% python3 -q
>>> import numpy as np
>>> np.set_printoptions(precision=1, suppress=True, linewidth=160, sign=" ")
>>> def rd(a):
...     return np.round(a, 1) + 0
... 
>>> K = np.array([[0, 0, 1],
...     [0, 0, 0],
...     [0, 0, 0],
...     [0, 0, 1],
...     [0, 0, 0],
...     [0, 0, 0],
...     [0, 0, 1],
...     [0, 0, 0],
...     [0, 0, 1],
...     [0, 0, 1],
...     [0, 0, 0]])
>>> C2 = K.T @ K
>>> np.trace(C2), (K ** 2).sum()
(np.int64(5), np.int64(5))
>>> (K @ K.T).shape
(11, 11)
>>> np.diag(C2)
array([ 0,  0,  5])
>>> other = np.array([[-1, 0, -3], [3, -3, -1], [-2, 2, 3]])
>>> np.einsum("ik,kj->ij", K, other)
array([[-2,  2,  3],
       [ 0,  0,  0],
       [ 0,  0,  0],
       [-2,  2,  3],
       [ 0,  0,  0],
       [ 0,  0,  0],
       [-2,  2,  3],
       [ 0,  0,  0],
       [-2,  2,  3],
       [-2,  2,  3],
       [ 0,  0,  0]])
>>> np.einsum("ij->j", K)
array([ 0,  0,  5])
>>> X = np.load("m.npy")
>>> X
array([[-0.6,  6.1,  1.2],
       [-2.2,  4.6,  1.8],
       [ 1.3,  4.6,  2.5],
       [ 1.1,  3.9,  2.9],
       [-3.3, 11.1, -2.3],
       [ 2.5,  0.1,  5.4],
       [-1.9,  6.2,  0.9],
       [-5.5, 11.6, -3. ],
       [ 3. ,  0.8,  5.1],
       [ 8.8, -3.8,  9. ],
       [-2. ,  6.9,  0.4],
       [ 2.4,  2.7,  3.9],
       [-0.3,  4.7,  2.1],
       [ 3.4,  1.2,  4.9],
       [ 2.9,  1.6,  4.6],
       [-4. , 10.8, -2.3],
       [-1.1,  8.7, -0.4],
       [-0.7,  8.2, -0.1],
       [-3.6,  7.6, -0.3],
       [ 0.9,  6.1,  1.6],
       [ 1. ,  1.7,  4.2],
       [-1.4,  7.5,  0.2],
       [ 3.8,  2.2,  4.5],
       [ 3.9,  0.6,  5.4],
       [-2.5,  9. , -0.9]])
>>> P = X @ np.linalg.solve(X.T @ X, X.T)
>>> rd(np.linalg.eigvalsh(P))
array([ 0.,  0.,  0.,  0.,  0.,  0.,  0.,  0.,  0.,  0.,  0.,  0.,  0.,  0.,  0.,  0.,  0.,  0.,  0.,  0.,  0.,  0.,  1.,  1.,  1.])
>>> np.allclose(P @ P, P)
True
>>> Q, R = np.linalg.qr(X)
>>> rd(Q)
array([[ 0. , -0.2,  0. ],
       [-0.1, -0.1,  0.5],
       [ 0.1, -0.2, -0.1],
       [ 0.1, -0.2,  0.1],
       [-0.2, -0.3, -0.2],
       [ 0.2, -0.1,  0.4],
       [-0.1, -0.2,  0.2],
       [-0.4, -0.2,  0.1],
       [ 0.2, -0.1,  0.2],
       [ 0.6, -0.2, -0.1],
       [-0.1, -0.2,  0.1],
       [ 0.2, -0.2,  0. ],
       [ 0. , -0.2,  0.2],
       [ 0.2, -0.2,  0.1],
       [ 0.2, -0.2,  0.1],
       [-0.3, -0.2, -0.1],
       [-0.1, -0.3, -0.2],
       [ 0. , -0.3, -0.2],
       [-0.2, -0.1,  0.3],
       [ 0.1, -0.3, -0.2],
       [ 0.1, -0.1,  0.4],
       [-0.1, -0.2,  0. ],
       [ 0.2, -0.2, -0.1],
       [ 0.2, -0.2,  0.1],
       [-0.2, -0.2, -0.1]])
>>> rd(Q @ R)
array([[-0.6,  6.1,  1.2],
       [-2.2,  4.6,  1.8],
       [ 1.3,  4.6,  2.5],
       [ 1.1,  3.9,  2.9],
       [-3.3, 11.1, -2.3],
       [ 2.5,  0.1,  5.4],
       [-1.9,  6.2,  0.9],
       [-5.5, 11.6, -3. ],
       [ 3. ,  0.8,  5.1],
       [ 8.8, -3.8,  9. ],
       [-2. ,  6.9,  0.4],
       [ 2.4,  2.7,  3.9],
       [-0.3,  4.7,  2.1],
       [ 3.4,  1.2,  4.9],
       [ 2.9,  1.6,  4.6],
       [-4. , 10.8, -2.3],
       [-1.1,  8.7, -0.4],
       [-0.7,  8.2, -0.1],
       [-3.6,  7.6, -0.3],
       [ 0.9,  6.1,  1.6],
       [ 1. ,  1.7,  4.2],
       [-1.4,  7.5,  0.2],
       [ 3.8,  2.2,  4.5],
       [ 3.9,  0.6,  5.4],
       [-2.5,  9. , -0.9]])
>>> F = np.load("block6.npy")
>>> F
array([[ 0,  5,  0],
       [ 5,  0,  0],
       [ 0,  0, -4]])
>>> F.sum(axis=0)
array([ 5,  5, -4])
>>> rd(np.linalg.svd(F, compute_uv=False))
array([ 5.,  5.,  4.])
>>> F - F[0]
array([[ 0,  0,  0],
       [ 5, -5,  0],
       [ 0, -5, -4]])
>>> np.diff(F, axis=0)
array([[ 5, -5,  0],
       [-5,  0, -4]])
>>> rd(np.linalg.norm(F))
np.float64(8.1)
>>> np.unravel_index(np.abs(F).argmax(), F.shape)
(np.int64(0), np.int64(1))
>>> ev, evecs = np.linalg.eigh(F)
>>> x0 = np.array([2, 3, 3])
>>> rd(x0 @ F @ x0 / (x0 @ x0)), ev[0], ev[-1]
(np.float64(1.1), np.float64(-5.0), np.float64(5.0))
>>> rd(np.linalg.eigvalsh(F[1:, 1:]))
array([-4.,  0.])
>>> x0 = np.array([-3, 4, 2])
>>> target = F @ x0
>>> c, lr = np.zeros(3), 1 / np.linalg.norm(F, 2) ** 2
>>> for i in range(150):
...     c -= lr * F.T @ (F @ c - target)
...     if i % 50 == 0: print(i, round(np.linalg.norm(F @ c - target), 1))
... 
0 2.9
50 0.0
100 0.0
>>> c
array([-3.,  4.,  2.])
>>> rd(np.linalg.cond(F))
np.float64(1.2)
>>> C2 = F.T @ F
>>> C2
array([[ 25,   0,   0],
       [  0,  25,   0],
       [  0,   0,  16]])
>>> (F @ F.T).shape
(3, 3)
>>> np.trace(C2), (F ** 2).sum()
(np.int64(66), np.int64(66))
>>> rd(np.linalg.eigvalsh(C2)[::-1])
array([ 25.,  25.,  16.])
>>> rd(np.linalg.svd(F, compute_uv=False) ** 2)
array([ 25.,  25.,  16.])
>>> np.linalg.matrix_rank(C2)
np.int64(3)
>>> x0 = np.ones(3)
>>> for _ in range(3):
...     x0 = C2 @ x0
...     x0 /= np.linalg.norm(x0)
...     print(round(x0 @ C2 @ x0, 1))
... 
23.5
24.3
24.7
>>> rd(np.linalg.eigvalsh(C2)[-1])
np.float64(25.0)
